% python3 -q
>>> import numpy as np
>>> np.set_printoptions(suppress=True, linewidth=120)
>>> tidy = lambda a: np.round(a, 1) + 0
>>> X = np.load("mat.npy")
>>> X
array([[-1.4, -2.1, -0.7, -0.2,  0.6],
       [-2.1,  0.4, -1. ,  0.7,  0. ],
       [ 0.2,  1.6, -2.1,  0.6, -0.2],
       [ 0.7,  0.6,  1.4, -0.6,  0.8],
       [-0.8, -0.3,  0.2, -0.1, -1.1]])
>>> G = X.T @ X
>>> print((X @ X.T).shape)
(5, 5)
>>> tidy(np.linalg.svd(X, compute_uv=False) ** 2)
array([12.2,  9.9,  2.4,  1.8,  0.1])
>>> print(tidy(np.diag(G)))
[7.5 7.6 7.9 1.3 2.3]
>>> tidy(np.linalg.eigvalsh(G)[::-1])
array([12.2,  9.9,  2.4,  1.8,  0.1])
>>> x0 = np.array([-2, -2, 2, -1, 0])
>>> target = X @ x0
>>> tidy(target)
array([ 5.8,  0.7, -8.4,  0.8,  2.7])
>>> print(tidy(np.linalg.solve(X, 4 * target)))
[-8. -8.  8. -4.  0.]
>>> x0 = np.array([4, 9, 1, 5, 0])
>>> target = X @ x0
>>> c, lr = np.zeros(5), 1 / np.linalg.norm(X, 2) ** 2
>>> for i in range(12):
...     c -= lr * X.T @ (X @ c - target)
...     if i % 2 == 0: print(i, round(np.linalg.norm(X @ c - target), 1))
... 
0 6.6
2 2.8
4 2.1
6 1.7
8 1.5
10 1.4
>>> print(tidy(c))
[ 3.7  9.4  0.1  1.7 -0.4]
>>> tidy(np.einsum("ij,ji->", X, X))
np.float64(14.5)
>>> tidy(np.linalg.eigvals(X).sum().real)
np.float64(-4.8)
>>> tidy(np.linalg.det(X.T))
np.float64(8.3)
